% python3 -q
>>> import numpy as np
>>> import numpy.linalg as la
>>> np.set_printoptions(precision=1, suppress=True, linewidth=200, legacy="1.25")
>>> K = np.loadtxt("w.csv", delimiter=",")
>>> K
array([[ 0., -3., -6.,  0., -2., -4.],
       [-3., -3., -6., -2., -2., -4.],
       [-3., -3., -3., -2., -2., -2.],
       [ 0., -1., -2.,  0.,  0.,  0.],
       [-1., -1., -2.,  0.,  0.,  0.],
       [-1., -1., -1.,  0.,  0.,  0.]])
>>> x0 = np.array([3, 7, 4, 4, 5, 6])
>>> target = K @ x0
>>> target
array([-79., -96., -72., -15., -18., -14.])
>>> la.solve(K.T, K[4])
array([-0., -0., -0.,  0.,  1.,  0.])
>>> la.solve(K, target + K[:, 2])
array([3., 7., 5., 4., 5., 6.])
>>> np.round(la.solve(K, K[:, 0]), 1) + 0
array([1., 0., 0., 0., 0., 0.])
>>> la.solve(K, target)
array([3., 7., 4., 4., 5., 6.])
>>> rng = np.random.default_rng(515)
>>> idx = rng.permutation(6)
>>> idx
array([1, 2, 0, 5, 4, 3])
>>> Y = K[idx][:, idx]
>>> round(la.det(Y), 1), round(la.det(K[idx]), 1)
(-8.0, 8.0)
>>> np.trace(Y)
-6.0
>>> Y
array([[-3., -6., -3., -4., -2., -2.],
       [-3., -3., -3., -2., -2., -2.],
       [-3., -6.,  0., -4., -2.,  0.],
       [-1., -1., -1.,  0.,  0.,  0.],
       [-1., -2., -1.,  0.,  0.,  0.],
       [-1., -2.,  0.,  0.,  0.,  0.]])
>>> Y = np.array([[0, 2], [0, 0], [1, 1], [2, 2], [0, 2], [2, 0]])
>>> np.einsum("ij->j", K)
array([ -8., -12., -20.,  -4.,  -6., -10.])
>>> la.matrix_rank(K @ Y)
2
>>> idx = rng.integers(0, 3, 12)
>>> F = np.triu((idx[:, None] == idx) & (rng.random((12, 12)) < 0.8), 1).astype(int)
>>> F += F.T
>>> F
array([[0, 1, 1, 0, 0, 0, 1, 0, 0, 1, 0, 0],
       [1, 0, 1, 0, 1, 0, 1, 0, 1, 1, 0, 0],
       [1, 1, 0, 0, 1, 0, 1, 0, 1, 1, 0, 0],
       [0, 0, 0, 0, 0, 0, 0, 1, 0, 0, 0, 1],
       [0, 1, 1, 0, 0, 0, 1, 0, 0, 0, 0, 0],
       [0, 0, 0, 0, 0, 0, 0, 0, 0, 0, 1, 0],
       [1, 1, 1, 0, 1, 0, 0, 0, 1, 1, 0, 0],
       [0, 0, 0, 1, 0, 0, 0, 0, 0, 0, 0, 1],
       [0, 1, 1, 0, 0, 0, 1, 0, 0, 0, 0, 0],
       [1, 1, 1, 0, 0, 0, 1, 0, 0, 0, 0, 0],
       [0, 0, 0, 0, 0, 1, 0, 0, 0, 0, 0, 0],
       [0, 0, 0, 1, 0, 0, 0, 1, 0, 0, 0, 0]])
>>> round(float(np.trace(la.pinv(F) @ F)), 1)
11.0
>>> np.allclose(F[:-1].T @ la.lstsq(F[:-1].T, F[-1])[0], F[-1])
False
>>> np.round(F @ la.pinv(F) @ F, 1) + 0
array([[0., 1., 1., 0., 0., 0., 1., 0., 0., 1., 0., 0.],
       [1., 0., 1., 0., 1., 0., 1., 0., 1., 1., 0., 0.],
       [1., 1., 0., 0., 1., 0., 1., 0., 1., 1., 0., 0.],
       [0., 0., 0., 0., 0., 0., 0., 1., 0., 0., 0., 1.],
       [0., 1., 1., 0., 0., 0., 1., 0., 0., 0., 0., 0.],
       [0., 0., 0., 0., 0., 0., 0., 0., 0., 0., 1., 0.],
       [1., 1., 1., 0., 1., 0., 0., 0., 1., 1., 0., 0.],
       [0., 0., 0., 1., 0., 0., 0., 0., 0., 0., 0., 1.],
       [0., 1., 1., 0., 0., 0., 1., 0., 0., 0., 0., 0.],
       [1., 1., 1., 0., 0., 0., 1., 0., 0., 0., 0., 0.],
       [0., 0., 0., 0., 0., 1., 0., 0., 0., 0., 0., 0.],
       [0., 0., 0., 1., 0., 0., 0., 1., 0., 0., 0., 0.]])
>>> rank = la.matrix_rank(F)
>>> rank
11
>>> null = la.svd(F)[2][rank:].T
>>> null.shape
(12, 1)
>>> la.matrix_rank(F.T @ F), la.matrix_rank(F @ F.T)
(11, 11)
>>> np.allclose(F @ null, 0)
True
>>> np.round(F @ null, 1) + 0
array([[0.],
       [0.],
       [0.],
       [0.],
       [0.],
       [0.],
       [0.],
       [0.],
       [0.],
       [0.],
       [0.],
       [0.]])
>>> def softmax(z):
...     e = np.exp(z - z.max(axis=-1, keepdims=True))
...     return e / e.sum(axis=-1, keepdims=True)
... 
>>> np.round(softmax(10 * F[4]), 1) + 0
array([0. , 0.3, 0.3, 0. , 0. , 0. , 0.3, 0. , 0. , 0. , 0. , 0. ])
>>> softmax(F[4] + 2)
array([0.1, 0.2, 0.2, 0.1, 0.1, 0.1, 0.2, 0.1, 0.1, 0.1, 0.1, 0.1])
>>> scores = F @ F.T / np.sqrt(12)
>>> np.round(softmax(scores + np.triu(np.full(scores.shape, -np.inf), 1)), 1) + 0
array([[1. , 0. , 0. , 0. , 0. , 0. , 0. , 0. , 0. , 0. , 0. , 0. ],
       [0.3, 0.7, 0. , 0. , 0. , 0. , 0. , 0. , 0. , 0. , 0. , 0. ],
       [0.2, 0.3, 0.5, 0. , 0. , 0. , 0. , 0. , 0. , 0. , 0. , 0. ],
       [0.2, 0.2, 0.2, 0.4, 0. , 0. , 0. , 0. , 0. , 0. , 0. , 0. ],
       [0.3, 0.2, 0.2, 0.1, 0.3, 0. , 0. , 0. , 0. , 0. , 0. , 0. ],
       [0.2, 0.2, 0.2, 0.2, 0.2, 0.2, 0. , 0. , 0. , 0. , 0. , 0. ],
       [0.1, 0.2, 0.2, 0. , 0.1, 0. , 0.3, 0. , 0. , 0. , 0. , 0. ],
       [0.1, 0.1, 0.1, 0.1, 0.1, 0.1, 0.1, 0.2, 0. , 0. , 0. , 0. ],
       [0.2, 0.1, 0.1, 0.1, 0.2, 0.1, 0.1, 0.1, 0.2, 0. , 0. , 0. ],
       [0.1, 0.1, 0.1, 0. , 0.1, 0. , 0.1, 0. , 0.1, 0.2, 0. , 0. ],
       [0.1, 0.1, 0.1, 0.1, 0.1, 0.1, 0.1, 0.1, 0.1, 0.1, 0.1, 0. ],
       [0.1, 0.1, 0.1, 0.1, 0.1, 0.1, 0.1, 0.1, 0.1, 0.1, 0.1, 0.1]])
>>> softmax(scores)[4] @ F
array([0.4, 0.7, 0.7, 0.1, 0.3, 0.1, 0.7, 0.1, 0.3, 0.4, 0.1, 0.1])
>>> W1 = np.array([[-2, 4],
...     [8, 1],
...     [9, -3],
...     [1, -3],
...     [7, -9],
...     [-5, 5],
...     [-7, -1],
...     [-6, 7],
...     [8, -7],
...     [1, -2],
...     [-6, 6],
...     [8, 7]])
>>> c = np.array([3, 4])
>>> H = np.maximum(F @ W1 + c, 0)
>>> (H > 0).mean(axis=0)
array([0.8, 0.7])
>>> la.matrix_rank(H)
2
>>> Z = np.array([[4, -2, -4], [-3, -2, -3]])
>>> H @ Z
array([[  56,  -28,  -56],
       [  76,  -38,  -76],
       [  72,  -36,  -72],
       [ -34,  -46,  -74],
       [  49,  -28,  -55],
       [ -30,  -20,  -30],
       [ 136,  -68, -136],
       [  24,  -40,  -72],
       [  49,  -28,  -55],
       [  29,  -32,  -59],
       [ -27,  -18,  -27],
       [ -24,  -16,  -24]])
>>> W1 @ Z
array([[-20,  -4,  -4],
       [ 29, -18, -35],
       [ 45, -12, -27],
       [ 13,   4,   5],
       [ 55,   4,  -1],
       [-35,   0,   5],
       [-25,  16,  31],
       [-45,  -2,   3],
       [ 53,  -2, -11],
       [ 10,   2,   2],
       [-42,   0,   6],
       [ 11, -30, -53]])
>>> (H @ Z).round(6).argmax(axis=1)
array([0, 0, 0, 0, 0, 1, 0, 0, 0, 0, 1, 1])
>>> np.trace(F @ F @ F) // 6
17
>>> F @ F
array([[4, 3, 3, 0, 3, 0, 3, 0, 3, 3, 0, 0],
       [3, 6, 5, 0, 2, 0, 5, 0, 2, 3, 0, 0],
       [3, 5, 6, 0, 2, 0, 5, 0, 2, 3, 0, 0],
       [0, 0, 0, 2, 0, 0, 0, 1, 0, 0, 0, 1],
       [3, 2, 2, 0, 3, 0, 2, 0, 3, 3, 0, 0],
       [0, 0, 0, 0, 0, 1, 0, 0, 0, 0, 0, 0],
       [3, 5, 5, 0, 2, 0, 6, 0, 2, 3, 0, 0],
       [0, 0, 0, 1, 0, 0, 0, 2, 0, 0, 0, 1],
       [3, 2, 2, 0, 3, 0, 2, 0, 3, 3, 0, 0],
       [3, 3, 3, 0, 3, 0, 3, 0, 3, 4, 0, 0],
       [0, 0, 0, 0, 0, 0, 0, 0, 0, 0, 1, 0],
       [0, 0, 0, 1, 0, 0, 0, 1, 0, 0, 0, 2]])
>>> F.sum(axis=0)
array([4, 6, 6, 2, 3, 1, 6, 2, 3, 4, 1, 2])
>>> L = np.diag(F.sum(axis=1)) - F
>>> np.round(la.eigvalsh(L), 1) + 0
array([0., 0., 0., 2., 3., 3., 3., 3., 5., 7., 7., 7.])
>>> (la.eigvalsh(L) < 1e-8).sum()
3
>>> M = np.array([[8, 6, 5, 6],
...     [7, 5, 4, 5],
...     [5, 3, 2, 3],
...     [6, 4, 3, 4],
...     [6, 4, 3, 4],
...     [5, 3, 2, 3],
...     [5, 3, 2, 3],
...     [8, 6, 5, 6]])
>>> Uu, sigma, vt = la.svd(M)
>>> vecs = vt[:(sigma > 1e-8).sum()]
>>> x0 = M[4] + 3 * M[0] + rng.integers(2) * np.eye(4)[3]
>>> x0
array([30., 22., 18., 23.])
>>> vecs.T @ vecs
array([[ 0.9,  0.2, -0.2,  0.2],
       [ 0.2,  0.3,  0.3,  0.3],
       [-0.2,  0.3,  0.6,  0.3],
       [ 0.2,  0.3,  0.3,  0.3]])
>>> round(float(la.norm(x0 - vecs.T @ vecs @ x0)), 1)
0.9
